>>> import numpy as np
>>> np.set_printoptions(precision=2, suppress=True, linewidth=140, legacy="1.25")
>>> rd = lambda a: np.round(a, 2) + 0
>>> W0 = np.load("data.npy")
>>> W0
array([[3, 0, 3, 0, 2, 3, 4],
       [2, 3, 5, 3, 3, 3, 0],
       [1, 1, 4, 1, 4, 1, 0],
       [2, 4, 0, 3, 3, 1, 2],
       [2, 0, 0, 2, 3, 1, 3],
       [3, 4, 3, 5, 1, 5, 5],
       [5, 1, 0, 5, 4, 0, 5]])
>>> rng = np.random.default_rng(54918)
>>> lab = rng.permutation(7)
>>> lab
array([1, 6, 4, 5, 0, 2, 3])
>>> Y = W0[lab][:, lab]
>>> np.trace(Y)
26
>>> rd(np.linalg.det(Y)), rd(np.linalg.det(W0[lab]))
(-4662.0, -4662.0)
>>> K = np.load("out0.npy")
>>> K
array([[ 2,  0,  0,  0,  0,  0],
       [ 0, -1,  0,  0,  0,  0],
       [ 0,  0, -1,  0,  0,  0],
       [ 0,  0,  0, -1,  0,  0],
       [ 0,  0,  0,  0, -1,  0],
       [ 0,  0,  0,  0,  0,  1]])
>>> np.flatnonzero(np.linalg.matrix_power((K != 0) + (K.T != 0) + np.eye(6), 6)[4])
array([4])
>>> (np.linalg.matrix_power((K != 0) + (K.T != 0) + np.eye(6), 6) > 0).astype(int)
array([[1, 0, 0, 0, 0, 0],
       [0, 1, 0, 0, 0, 0],
       [0, 0, 1, 0, 0, 0],
       [0, 0, 0, 1, 0, 0],
       [0, 0, 0, 0, 1, 0],
       [0, 0, 0, 0, 0, 1]])
>>> rd(np.linalg.norm(K, axis=0))
array([2., 1., 1., 1., 1., 1.])
>>> print(rd(np.linalg.pinv(K)))
[[ 0.5  0.   0.   0.   0.   0. ]
 [ 0.  -1.   0.   0.   0.   0. ]
 [ 0.   0.  -1.   0.   0.   0. ]
 [ 0.   0.   0.  -1.   0.   0. ]
 [ 0.   0.   0.   0.  -1.   0. ]
 [ 0.   0.   0.   0.   0.   1. ]]
>>> K[:, 0] @ K[:, 2]
0
>>> print(K.T @ K)
[[4 0 0 0 0 0]
 [0 1 0 0 0 0]
 [0 0 1 0 0 0]
 [0 0 0 1 0 0]
 [0 0 0 0 1 0]
 [0 0 0 0 0 1]]
>>> arr = np.loadtxt("mat.csv", delimiter=",")
>>> arr
array([[-2., -1.,  0., -2., -1., -2.],
       [-1.,  2.,  2., -3.,  2., -2.],
       [ 0.,  2.,  2.,  1.,  3.,  0.],
       [-2., -3.,  1.,  0.,  2.,  0.],
       [-1.,  2.,  3.,  2.,  4., -2.],
       [-2., -2.,  0.,  0., -2., -2.]])
>>> # equal to its transpose
>>> u = np.array([4, -2, 4, -3, -4, 3])
>>> Y = arr + np.outer(u, np.eye(6)[2])
>>> Y
array([[-2., -1.,  4., -2., -1., -2.],
       [-1.,  2.,  0., -3.,  2., -2.],
       [ 0.,  2.,  6.,  1.,  3.,  0.],
       [-2., -3., -2.,  0.,  2.,  0.],
       [-1.,  2., -1.,  2.,  4., -2.],
       [-2., -2.,  3.,  0., -2., -2.]])
>>> print(np.linalg.matrix_rank(Y - arr))
1
>>> np.linalg.matrix_rank(Y, rtol=0.1)
5
>>> print(np.linalg.cond(Y) > 100)
True
>>> print(np.all(np.linalg.eigvalsh(arr) > 0))
False
>>> rd(np.linalg.eigvalsh(arr).min())
-5.93
>>> [round(float(np.linalg.det(arr[:i, :i])), 2) + 0 for i in range(1, 7)]
[-2.0, -5.0, -2.0, 33.0, -12.0, -76.0]
>>> O, V = np.linalg.qr(arr[:, :5])[0], np.linalg.qr(arr[:, 5:])[0]
>>> s = np.linalg.svd(O.T @ V, compute_uv=False)
>>> rd(np.degrees(np.arccos(s.clip(0, 1))))
array([9.42])
>>> w, V = np.linalg.eigh(arr)
>>> x0 = np.array([2, 1, 1, -1, 0, 1])
>>> rd(np.linalg.eigvalsh(arr[1:, 1:]))
array([-3.86, -2.74,  0.33,  4.12,  8.16])
>>> x0 @ arr @ x0 / (x0 @ x0), rd(w[0]), rd(w[-1])
(-0.75, -5.93, 8.23)
>>> M = np.load("a.npy")
>>> print(M)
[[-1.7   1.5  -5.13  0.  ]
 [ 1.   -0.5   3.07 -1.  ]
 [ 0.5   0.    1.67 -0.6 ]
 [-1.3  -1.7  -3.92 -0.7 ]
 [ 0.5  -0.2   1.57 -0.1 ]
 [-0.1  -0.4  -0.34  1.3 ]
 [ 1.1  -2.5   3.19 -0.8 ]
 [ 2.1  -1.4   6.21  0.1 ]
 [-0.1   1.7  -0.47 -0.3 ]
 [ 0.8  -2.    2.35 -0.1 ]
 [ 0.6   0.8   1.83 -1.8 ]
 [-0.6   0.1  -1.89 -0.7 ]
 [ 0.9  -0.4   2.87  1.8 ]
 [ 0.8  -0.7   2.47 -1.3 ]
 [ 0.7  -0.3   2.02  1.1 ]
 [ 0.1   0.7   0.35 -0.4 ]
 [-0.4  -0.6  -1.24 -0.1 ]
 [ 0.6   0.3   1.77 -0.3 ]
 [-1.8  -0.7  -5.45  1.2 ]
 [ 2.1  -0.9   6.29 -1.6 ]
 [-0.9  -0.3  -2.7  -1.4 ]
 [ 0.2  -0.1   0.46 -2.3 ]
 [-0.6   1.1  -1.81  0.1 ]
 [-1.1   1.6  -3.3   1.8 ]
 [ 0.5   0.2   1.52 -0.5 ]
 [-0.2  -0.6  -0.47 -1.3 ]
 [-2.    0.6  -5.87  1.2 ]
 [ 1.4   1.4   4.17 -0.3 ]
 [-0.5  -0.1  -1.54  1.6 ]
 [ 0.9  -0.5   2.66 -0.1 ]
 [-1.8   0.4  -5.57 -0.3 ]
 [-1.    0.4  -2.99  0.1 ]
 [ 0.4   0.    1.11 -1.2 ]]
>>> # column 2 is much longer than the rest
>>> x0 = np.array([-1, 0, -2, -1])
>>> (M @ x0).argmax()
30
